$ python -q
>>> import numpy as np
>>> np.set_printoptions(suppress=True, linewidth=120)
>>> rd = lambda a: np.round(a, 2) + 0
>>> feats = np.array([[7.0, -4.0, 0.0, -5.0],
...     [-6.0, 2.0, 0.0, 2.0],
...     [8.0, -4.0, -1.0, -5.0],
...     [36.0, -18.0, 0.0, -20.0]])
>>> feats
array([[  7.,  -4.,   0.,  -5.],
       [ -6.,   2.,   0.,   2.],
       [  8.,  -4.,  -1.,  -5.],
       [ 36., -18.,   0., -20.]])
>>> # row 3 dominates
>>> rng = np.random.default_rng(818)
>>> Y = feats + rng.integers(-2, 3, (4, 1)) @ rng.integers(-2, 3, (1, 4))
>>> Y
array([[  5.,  -5.,  -1.,  -3.],
       [ -2.,   4.,   2.,  -2.],
       [ 10.,  -3.,   0.,  -7.],
       [ 40., -16.,   2., -24.]])
>>> np.linalg.matrix_rank(Y - feats, tol=1e-8)
np.int64(1)
>>> data = np.loadtxt("sample11.csv", delimiter=",")
>>> data
array([[-23.51,   3.9 ,   2.46,   8.58,  10.9 ,  12.27, -16.24,   9.21,  -0.37, -24.47],
       [ -1.95,  -0.62,   4.86,   0.65,  -2.36,  -3.94,   5.58,  -7.96,  -3.08,  -0.06],
       [  9.53,   0.71, -10.66,  -6.29, -10.52,  -6.75,   3.08,  -8.46,  -6.41,  10.66],
       [ -1.83,   4.51,  -6.47,   0.47,   1.84,   6.92,  -7.64,   5.89,   2.42,  -4.55],
       [ -5.26,  -1.53,   5.87,   2.77,   4.87,   1.8 ,  -0.39,   1.84,   1.45,  -5.08],
       [-10.22,   0.46,   7.06,   3.94,   5.61,   3.13,  -1.1 ,  -0.15,   0.57,  -9.21],
       [ -4.11,   2.56,  -1.17,   0.4 ,   1.11,   1.03,  -1.22,  -2.66,  -0.3 ,  -4.16],
       [-11.09,   1.75,   6.84,   5.43,   8.86,   6.54,  -4.38,   6.53,   5.55, -11.23],
       [ -2.29,  -0.12,   5.48,   3.59,   4.7 ,   4.4 ,  -2.33,   8.91,   5.91,  -3.3 ],
       [ -7.5 ,  -2.84,   6.28,   3.04,  -0.78,  -6.09,  -0.86,  -1.68,  -4.52,  -5.41],
       [  6.8 ,  -1.64,   3.95,  -1.39,  -1.76,  -3.87,   8.  ,  -2.86,   2.33,   7.52],
       [ 11.62,  -4.36,   9.59,  -1.89,  -6.22, -10.53,  15.36,  -6.7 ,   1.94,  14.05],
       [  6.94,  -3.91,   2.2 ,  -3.11,   1.4 ,  -1.84,   8.02,  -4.03,   1.54,   8.01]])
>>> Y = data / np.linalg.norm(data, axis=1)
Traceback (most recent call last):
  File "<python-input-12>", line 1, in <module>
    Y = data / np.linalg.norm(data, axis=1)
        ~~~~~^~~~~~~~~~~~~~~~~~~~~~~~~~~~~~
ValueError: operands could not be broadcast together with shapes (13,10) (13,) 
>>> Y = data / np.linalg.norm(data, axis=1, keepdims=True)
>>> C2 = Y @ Y.T
>>> rd(C2[11])
array([-0.89,  0.58,  0.53, -0.89, -0.41, -0.53, -0.69, -0.67, -0.42, -0.09,  0.98,  1.  ,  0.89])
>>> rd(np.degrees(np.arccos(np.clip(C2[11, 6], -1, 1))))
np.float64(133.33)
